In [1]: import numpy as np

In [2]: np.set_printoptions(suppress=True, linewidth=140)

In [3]: Y = np.array([[0, -2, -1],
   ...:     [-3, -2, 1],
   ...:     [-1, 3, -3],
   ...:     [2, 0, 3],
   ...:     [2, 1, -3],
   ...:     [-2, -1, -3],
   ...:     [-1, -2, 0],
   ...:     [3, -3, 0],
   ...:     [-1, 3, -1],
   ...:     [3, -2, 1],
   ...:     [-1, 1, -2],
   ...:     [-3, 0, 1]])

In [4]: Z = np.array([[2, 1, 1, 0, 1, 0, 3], [1, 1, 1, 2, 2, 1, 3], [0, 0, 3, 1, 1, 1, 0]])

In [5]: F = Y @ Z

In [6]: F
Out[6]: 
array([[ -2,  -2,  -5,  -5,  -5,  -3,  -6],
       [ -8,  -5,  -2,  -3,  -6,  -1, -15],
       [  1,   2,  -7,   3,   2,   0,   6],
       [  4,   2,  11,   3,   5,   3,   6],
       [  5,   3,  -6,  -1,   1,  -2,   9],
       [ -5,  -3, -12,  -5,  -7,  -4,  -9],
       [ -4,  -3,  -3,  -4,  -5,  -2,  -9],
       [  3,   0,   0,  -6,  -3,  -3,   0],
       [  1,   2,  -1,   5,   4,   2,   6],
       [  4,   1,   4,  -3,   0,  -1,   3],
       [ -1,   0,  -6,   0,  -1,  -1,   0],
       [ -6,  -3,   0,   1,  -2,   1,  -9]])

In [7]: np.round(np.trace(np.linalg.pinv(F) @ F), 1)
Out[7]: np.float64(3.0)

In [8]: np.abs(np.diag(np.linalg.qr(F)[1])) > 1e-9
Out[8]: array([ True,  True,  True, False, False, False, False])

In [9]: E = np.load("mat.npy")

In [10]: E
Out[10]: 
array([[0, 0, 1, 1, 0],
       [0, 0, 0, 1, 1],
       [1, 0, 0, 1, 1],
       [1, 1, 1, 0, 1],
       [0, 1, 1, 1, 0]])

In [11]: # equal to its transpose

In [12]: np.argwhere(np.triu(E))
Out[12]: 
array([[0, 2],
       [0, 3],
       [1, 3],
       [1, 4],
       [2, 3],
       [2, 4],
       [3, 4]])

In [13]: E @ E
Out[13]: 
array([[2, 1, 1, 1, 2],
       [1, 2, 2, 1, 1],
       [1, 2, 3, 2, 1],
       [1, 1, 2, 4, 2],
       [2, 1, 1, 2, 3]])

In [14]: Lm = np.diag(E.sum(axis=1)) - E

In [15]: round(np.linalg.det(Lm[1:, 1:]))
Out[15]: 21

In [16]: Lm @ np.ones(5)
Out[16]: array([0., 0., 0., 0., 0.])

In [17]: hat = np.triu(np.array([[-2, 1, 5, 1, -3],
    ...:     [3, 5, -1, -3, 3],
    ...:     [-1, -3, -5, 5, 5],
    ...:     [4, -2, 2, 2, -1],
    ...:     [-5, -2, -1, 4, 4]]), 1) + np.eye(5)

In [18]: Y = hat @ E @ np.linalg.inv(hat)

In [19]: Y
Out[19]: 
array([[   6.,   -8.,  -39.,  169.,  413.],
       [  -4.,    4.,   24., -101., -248.],
       [   6.,    4.,  -16.,   92.,  184.],
       [   1.,   -1.,   -6.,   25.,   62.],
       [   0.,    1.,    2.,   -6.,  -19.]])

In [20]: hat @ E - E @ hat
Out[20]: 
array([[ 6., -2., -2., -2.,  3.],
       [-4.,  0.,  0.,  2., -3.],
       [ 5.,  9.,  5.,  4.,  9.],
       [ 0., -2., -5., -4., -5.],
       [ 0.,  0.,  1., -2., -7.]])

In [21]: np.round(np.poly(Y), 1) + 0
Out[21]: array([ 1.,  0., -7., -6.,  3.,  2.])

In [22]: A = np.loadtxt("case18.csv", delimiter=",")

In [23]: A
Out[23]: 
array([[ 0.5, -1.1,  1.3,  1.3, -0.8, -0.9],
       [-0.1, -0.7,  1.5,  0.4, -1. , -0.1],
       [ 0. , -1.2,  0.2, -0.6, -0.7,  0.1],
       [-1.3,  0.2,  1.1, -1.2, -0.5, -1. ],
       [ 1.1, -0.9,  2.8, -1.4,  0.4, -1.1],
       [ 1.3, -0.9,  2.8, -1.3,  0.5, -0.8],
       [-0.2, -1.4,  1.2,  1.3, -0.1, -1.1],
       [-1.5,  2.1, -0.2, -0.8,  0.8,  0.9],
       [-0.8,  1.2,  1.8,  1.7,  0.4, -0.9],
       [ 1.7, -0.5, -0.6, -1. , -0.3, -1.4],
       [-0.6,  0. , -2.2, -0.5,  0.5, -1.3],
       [ 0.3, -1.5, -1.5,  1. , -0.7,  1.8]])

In [24]: rng = np.random.default_rng(18520)

In [25]: Y = F + rng.integers(-2, 3, (12, 3)) @ rng.integers(-2, 3, (3, 7))

In [26]: Y
Out[26]: 
array([[  1,  -2,  -2,  -2,  -5,  -8,  -4],
       [-12,  -4,  -6,  -7,  -4,   6, -19],
       [  2,   1,  -6,   6,   2,  -6,   6],
       [  8,   4,  15,   3,   5,   5,  10],
       [  2,   0,  -9,  -2,  -3,  -2,   9],
       [ -6,  -2, -13,  -6,  -5,  -2, -11],
       [ -4,   0,  -3,  -4,   1,  -1, -13],
       [  7,   2,   4,  -4,  -1,  -5,   2],
       [  0,   0,  -2,   4,   0,   3,   8],
       [  7,   1,   7,  -3,  -3,   0,   8],
       [  0,  -1,  -5,   3,  -1,  -7,   0],
       [ -8,  -7,  -2,   3,  -6,  -5,  -9]])

In [27]: np.abs(Y - F).sum(axis=1)
Out[27]: array([16, 26, 12, 16, 14, 10, 14, 18, 12, 15, 12, 20])

In [28]: Y - F
Out[28]: 
array([[ 3,  0,  3,  3,  0, -5,  2],
       [-4,  1, -4, -4,  2,  7, -4],
       [ 1, -1,  1,  3,  0, -6,  0],
       [ 4,  2,  4,  0,  0,  2,  4],
       [-3, -3, -3, -1, -4,  0,  0],
       [-1,  1, -1, -1,  2,  2, -2],
       [ 0,  3,  0,  0,  6,  1, -4],
       [ 4,  2,  4,  2,  2, -2,  2],
       [-1, -2, -1, -1, -4,  1,  2],
       [ 3,  0,  3,  0, -3,  1,  5],
       [ 1, -1,  1,  3,  0, -6,  0],
       [-2, -4, -2,  2, -4, -6,  0]])

In [29]: data = np.loadtxt("m.csv", delimiter=",")

In [30]: data
Out[30]: 
array([[  1.,  -2.,   4.,  -8.],
       [  1.,  -1.,   1.,  -1.],
       [  1.,   0.,   0.,   0.],
       [  1.,   1.,   1.,   1.],
       [  1.,   2.,   4.,   8.],
       [  1.,   3.,   9.,  27.],
       [  1.,   4.,  16.,  64.],
       [  1.,   5.,  25., 125.],
       [  1.,   6.,  36., 216.],
       [  1.,   7.,  49., 343.],
       [  1.,   8.,  64., 512.]])

In [31]: # column 3 is much longer than the rest

In [32]: vec = np.array([1, -2, 2, -1])

In [33]: target = data @ vec

In [34]: b, lr = np.zeros(4), 1 / np.linalg.norm(data, 2) ** 2

In [35]: for i in range(50):
    ...:     b -= lr * data.T @ (data @ b - target)
    ...:     if i % 10 == 0: print(i, round(np.linalg.norm(data @ b - target), 1))
    ...: 
0 28.2
10 28.0
20 27.9
30 27.7
40 27.6

In [36]: np.round(np.linalg.cond(data), 1)
Out[36]: np.float64(366.4)

In [37]: b.round(1) + 0
Out[37]: array([ 0. ,  0. , -0.1, -0.8])

In [38]: hat = data @ np.linalg.solve(data.T @ data, data.T)

In [39]: np.round(hat @ data[:, 1], 1) + 0
Out[39]: array([-2., -1.,  0.,  1.,  2.,  3.,  4.,  5.,  6.,  7.,  8.])

In [40]: np.round(np.diag(hat), 1)
Out[40]: array([0.8, 0.3, 0.3, 0.3, 0.2, 0.2, 0.2, 0.3, 0.3, 0.3, 0.8])

In [41]: round(np.trace(hat), 1)
Out[41]: np.float64(4.0)

In [42]: np.round(np.linalg.eigvalsh(hat), 1) + 0
Out[42]: array([0., 0., 0., 0., 0., 0., 0., 1., 1., 1., 1.])

In [43]: left, sv, vt = np.linalg.svd(data)

In [44]: sv.round(1)
Out[44]: array([675.1,  16.8,   3.8,   1.8])

In [45]: np.argmax(sv[:-1] / (sv[1:] + 1e-6)) + 1
Out[45]: np.int64(1)

In [46]: Y = left[:, :1] @ np.diag(sv[:1]) @ vt[:1]

In [47]: round(float(np.linalg.norm(data - Y) / np.linalg.norm(data)), 1)
Out[47]: 0.0

In [48]: np.linalg.matrix_rank(Y)
Out[48]: np.int64(1)

In [49]: np.linalg.matrix_rank(data, rtol=0.05)
Out[49]: np.int64(1)

In [50]: round(float(np.linalg.norm(data - Y, 2)), 1), round(sv[1], 1)
Out[50]: (16.8, np.float64(16.8))

In [51]: arr = np.load("data.npy")

In [52]: arr
Out[52]: 
array([[ -2,  -6,  -7,  -1,  -7,  -5],
       [ -1,  -5,  -6,   0,  -6,  -4],
       [  0,  -4,  -5,   1,  -5,  -3],
       [  9,   5,   4,  10,   4,   6],
       [  4,   0,  -1,   5,  -1,   1],
       [  1,  -3,  -4,   2,  -4,  -2],
       [ -6, -10, -11,  -5, -11,  -9],
       [  9,   5,   4,  10,   4,   6],
       [  3,  -1,  -2,   4,  -2,   0],
       [ -7, -11, -12,  -6, -12, -10],
       [ 10,   6,   5,  11,   5,   7],
       [  5,   1,   0,   6,   0,   2]])

In [53]: # rows and columns are dependent

In [54]: Y = arr / np.sqrt((arr ** 2).mean(axis=1, keepdims=True))

In [55]: np.round(arr - arr.mean(axis=1, keepdims=True), 1)
Out[55]: 
array([[ 2.7, -1.3, -2.3,  3.7, -2.3, -0.3],
       [ 2.7, -1.3, -2.3,  3.7, -2.3, -0.3],
       [ 2.7, -1.3, -2.3,  3.7, -2.3, -0.3],
       [ 2.7, -1.3, -2.3,  3.7, -2.3, -0.3],
       [ 2.7, -1.3, -2.3,  3.7, -2.3, -0.3],
       [ 2.7, -1.3, -2.3,  3.7, -2.3, -0.3],
       [ 2.7, -1.3, -2.3,  3.7, -2.3, -0.3],
       [ 2.7, -1.3, -2.3,  3.7, -2.3, -0.3],
       [ 2.7, -1.3, -2.3,  3.7, -2.3, -0.3],
       [ 2.7, -1.3, -2.3,  3.7, -2.3, -0.3],
       [ 2.7, -1.3, -2.3,  3.7, -2.3, -0.3],
       [ 2.7, -1.3, -2.3,  3.7, -2.3, -0.3]])

In [56]: labels = arr[:, 4] > np.median(arr[:, 4])

In [57]: r0 = arr[labels].mean(axis=0) - arr[~labels].mean(axis=0)

In [58]: ((arr - arr.mean(axis=0)) @ r0 > 0).astype(int)
Out[58]: array([0, 0, 0, 1, 1, 0, 0, 1, 1, 0, 1, 1])

In [59]: labels.astype(int)
Out[59]: array([0, 0, 0, 1, 1, 0, 0, 1, 1, 0, 1, 1])

In [60]: np.argsort(-np.abs(r0).round(6), kind="stable")
Out[60]: array([0, 1, 2, 3, 4, 5])
